% python3 -q
>>> import numpy as np
>>> np.set_printoptions(precision=1, suppress=True, linewidth=160)
>>> data = np.load("w.npy")
>>> data
array([[5., 1., 1., 1.],
       [1., 5., 1., 1.],
       [1., 1., 5., 1.],
       [1., 1., 1., 5.]])
>>> # symmetric
>>> q = data.astype(float).copy()
>>> for j in range(4):
...     q[:, j] -= q[:, :j] @ (q[:, :j].T @ q[:, j])
...     q[:, j] /= np.linalg.norm(q[:, j])
... 
>>> np.round(q.T @ data, 1) + 0
array([[5.3, 2.3, 2.3, 2.3],
       [0. , 4.8, 1.4, 1.4],
       [0. , 0. , 4.6, 1.1],
       [0. , 0. , 0. , 4.4]])
>>> hat = np.triu(np.array([[0, 2, 3, 0], [2, 1, 0, 1], [2, 0, 0, 2], [1, 1, 3, 1]]), 1) + np.eye(4)
>>> B = hat @ data @ np.linalg.inv(hat)
>>> np.linalg.matrix_rank(B)
np.int64(4)
>>> B
array([[ 10.,  -6., -12.,  36.],
       [  2.,   2.,  -4.,  12.],
       [  3.,  -3.,  -2.,  18.],
       [  1.,  -1.,  -2.,  10.]])
>>> vec = np.ones(4)
>>> for _ in range(7):
...     vec = data @ vec
...     vec /= np.linalg.norm(vec)
...     print(round(vec @ data @ vec, 1))
... 
8.0
8.0
8.0
8.0
8.0
8.0
8.0
>>> round(np.linalg.eigvalsh(data)[-1], 1)
np.float64(8.0)
>>> mat = np.load("case7.npy")
>>> mat
array([[ 0, -6, -5,  0,  0],
       [ 0,  0,  0,  0,  0],
       [ 0,  4, -4,  4, -3]])
>>> # rows and columns are dependent
>>> vec = np.array([-1, 2, -1, 1])
>>> y = data @ vec
>>> y
array([-3.,  9., -3.,  5.])
>>> np.round(np.linalg.solve(data.T, data[2]), 1) + 0
array([0., 0., 1., 0.])
>>> U, s, Vt = np.linalg.svd(mat)
>>> V = Vt[:(s > 1e-8).sum()]
>>> rng = np.random.default_rng(164657)
>>> vec = mat[0] + 3 * mat[2] + rng.integers(2) * np.eye(5)[1]
>>> vec
array([  0.,   7., -17.,  12.,  -9.])
>>> np.allclose(V.T @ V @ vec, vec)
False
>>> blk = np.stack([mat, -3 * mat, mat[::-1]])
>>> np.linalg.matrix_rank(blk.reshape(3, -1))
np.int64(2)
>>> blk.shape
(3, 3, 5)
>>> blk.sum(axis=0)
array([[  0,  16,   6,   4,  -3],
       [  0,   0,   0,   0,   0],
       [  0, -14,   3,  -8,   6]])
>>> (blk @ mat.T).shape
(3, 3, 3)
>>> np.linalg.matrix_rank(blk)
array([2, 2, 2])
>>> np.einsum("bij,cij->bc", blk, blk)
array([[ 118, -354,   -8],
       [-354, 1062,   24],
       [  -8,   24,  118]])
>>> np.linalg.cond(mat) > 100
np.True_
>>> np.linalg.lstsq(mat[:-1].T, mat[-1])[2]
np.int32(1)
>>> np.abs(np.diag(np.linalg.qr(mat)[1])) > 1e-9
array([False,  True, False])
>>> mat @ np.linalg.pinv(mat) @ mat
array([[ 0., -6., -5.,  0.,  0.],
       [ 0.,  0.,  0.,  0.,  0.],
       [ 0.,  4., -4.,  4., -3.]])
>>> m1 = np.load("layer3.npy")
>>> m1
array([[ 2.2,  5.2,  5.2, -0.8],
       [ 3.2,  4.9,  6.6, -1.4],
       [ 2.3,  5.9,  7.3,  1. ],
       [ 6. ,  6.4,  6.5,  0.4],
       [ 4.9,  7.3,  6.7, -0.9],
       [ 2.4,  6.1,  7.7,  1.3],
       [ 2.5,  6.6,  5.6, -0.2],
       [ 2.7,  7.2,  6.1,  1. ],
       [ 2.5,  5.4,  4.9, -1.7],
       [ 3.4,  5.2,  7. ,  1.2],
       [ 2.7,  7.2,  5.4, -0.9],
       [ 2.6,  7.3,  6.7, -2.5],
       [ 4.1,  7.2,  6. , -1.8],
       [ 4.6,  5.2,  6.9, -0.8],
       [ 2.3,  5.2,  5.7, -0.9]])
>>> vec = np.array([1, 1, -3, 1])
>>> a = np.maximum(m1 @ vec, 0)
>>> np.maximum(m1 @ vec, 0) - np.maximum(-m1 @ vec, 0)
array([ -9. , -13.1, -12.7,  -6.7,  -8.8, -13.3,  -7.9,  -7.4,  -8.5, -11.2,  -7.2, -12.7,  -8.5, -11.7, -10.5])
>>> np.tanh(m1 @ vec)
array([-1., -1., -1., -1., -1., -1., -1., -1., -1., -1., -1., -1., -1., -1., -1.])
>>> m1.T @ a
array([0., 0., 0., 0.])
